$ ipython --no-banner

In [1]: import numpy as np

In [2]: from numpy import linalg as LA

In [3]: np.set_printoptions(suppress=True, linewidth=100)

In [4]: def tidy(a):
   ...:     return np.round(a, 1) + 0
   ...: 

In [5]: m1 = np.load("w.npy")

In [6]: m1
Out[6]: 
array([[-1.3,  0.6, -0.8,  0.2, -0.8,  9. , -0.7,  0. ],
       [ 1.1,  0.8,  1.4, -0.8, -0.2,  5. ,  0.8, -1.5],
       [ 1.4, -0.6, -0.2,  1. ,  0.6,  2. ,  0.2, -0.9],
       [ 0. , -1.4, -1. , -0.7, -0.2,  0. ,  0.8, -1.8],
       [-0.4,  0.3, -2.2, -0.6,  1.3,  7.5,  1.4,  0.6],
       [ 0.9, -0.2,  0.7, -1.2,  1.1,  4. , -0.8,  0.6],
       [ 1.8,  0.7,  0.3, -0.5, -0.5,  7. ,  1.3, -1.5],
       [-1.5,  1.9,  1.2,  0.2,  0. , -8.5, -0.9, -0.9],
       [-0.2, -2.3, -0.2,  0.3,  0.8,  5.5, -0.7,  0. ],
       [ 1.9, -3.2, -0.5, -0.3,  0.8, -8.5,  0.7,  0.5],
       [-0.8,  0. ,  0. ,  0.3,  0.9,  5.5,  1.1,  0.8],
       [ 1.5,  1.2,  2.4,  0.2,  0.4,  7. ,  0.5, -0.3]])

In [7]: rng = np.random.default_rng(7866)

In [8]: idx = rng.permutation(8)

In [9]: Y = m1[:, idx] * rng.choice([-1, 1], 8)

In [10]: Y
Out[10]: 
array([[ 0.8, -0.6, -9. ,  0.2, -0.7,  0.8,  1.3,  0. ],
       [-1.4, -0.8, -5. , -0.8,  0.8,  0.2, -1.1, -1.5],
       [ 0.2,  0.6, -2. ,  1. ,  0.2, -0.6, -1.4, -0.9],
       [ 1. ,  1.4, -0. , -0.7,  0.8,  0.2, -0. , -1.8],
       [ 2.2, -0.3, -7.5, -0.6,  1.4, -1.3,  0.4,  0.6],
       [-0.7,  0.2, -4. , -1.2, -0.8, -1.1, -0.9,  0.6],
       [-0.3, -0.7, -7. , -0.5,  1.3,  0.5, -1.8, -1.5],
       [-1.2, -1.9,  8.5,  0.2, -0.9, -0. ,  1.5, -0.9],
       [ 0.2,  2.3, -5.5,  0.3, -0.7, -0.8,  0.2,  0. ],
       [ 0.5,  3.2,  8.5, -0.3,  0.7, -0.8, -1.9,  0.5],
       [-0. , -0. , -5.5,  0.3,  1.1, -0.9,  0.8,  0.8],
       [-2.4, -1.2, -7. ,  0.2,  0.5, -0.4, -1.5, -0.3]])

In [11]: Uu, _, VT = LA.svd(m1.T @ Y)

In [12]: idx
Out[12]: array([2, 1, 5, 3, 6, 4, 0, 7])

In [13]: tidy(Uu @ VT)
Out[13]: 
array([[ 0.,  0.,  0.,  0.,  0.,  0., -1.,  0.],
       [ 0., -1.,  0.,  0.,  0.,  0.,  0.,  0.],
       [-1.,  0.,  0.,  0.,  0.,  0.,  0.,  0.],
       [ 0.,  0.,  0.,  1.,  0.,  0.,  0.,  0.],
       [ 0.,  0.,  0.,  0.,  0., -1.,  0.,  0.],
       [ 0.,  0., -1.,  0.,  0.,  0.,  0.,  0.],
       [ 0.,  0.,  0.,  0.,  1.,  0.,  0.,  0.],
       [ 0.,  0.,  0.,  0.,  0.,  0.,  0.,  1.]])

In [14]: hat = m1 @ LA.solve(m1.T @ m1, m1.T)

In [15]: tidy(hat)
Out[15]: 
array([[ 0.5, -0.1, -0.1,  0. ,  0. ,  0. ,  0. , -0.2,  0.2, -0.4, -0.1, -0.1],
       [-0.1,  0.4, -0.1,  0.3, -0.1,  0.1,  0.3,  0.1,  0. , -0.1,  0. ,  0.2],
       [-0.1, -0.1,  0.8,  0. ,  0.1, -0.1,  0.1,  0.1,  0.2,  0. , -0.2,  0.1],
       [ 0. ,  0.3,  0. ,  0.7,  0.1, -0.1,  0.2,  0.1,  0.2,  0.1,  0. , -0.2],
       [ 0. , -0.1,  0.1,  0.1,  0.8,  0.2,  0.1,  0. , -0.1, -0.1,  0.2, -0.1],
       [ 0. ,  0.1, -0.1, -0.1,  0.2,  0.8, -0.1,  0. ,  0.2,  0. , -0.2,  0.1],
       [ 0. ,  0.3,  0.1,  0.2,  0.1, -0.1,  0.5, -0.2, -0.2,  0. , -0.1,  0.1],
       [-0.2,  0.1,  0.1,  0.1,  0. ,  0. , -0.2,  0.8, -0.1, -0.2,  0. ,  0. ],
       [ 0.2,  0. ,  0.2,  0.2, -0.1,  0.2, -0.2, -0.1,  0.7,  0. ,  0.2,  0. ],
       [-0.4, -0.1,  0. ,  0.1, -0.1,  0. ,  0. , -0.2,  0. ,  0.7,  0. , -0.1],
       [-0.1,  0. , -0.2,  0. ,  0.2, -0.2, -0.1,  0. ,  0.2,  0. ,  0.7,  0.2],
       [-0.1,  0.2,  0.1, -0.2, -0.1,  0.1,  0.1,  0. ,  0. , -0.1,  0.2,  0.6]])

In [16]: np.allclose(hat @ hat, hat)
Out[16]: True

In [17]: tidy(hat @ m1[:, 6])
Out[17]: array([-0.7,  0.8,  0.2,  0.8,  1.4, -0.8,  1.3, -0.9, -0.7,  0.7,  1.1,  0.5])

In [18]: tidy(LA.eigvalsh(hat))
Out[18]: array([0., 0., 0., 0., 1., 1., 1., 1., 1., 1., 1., 1.])
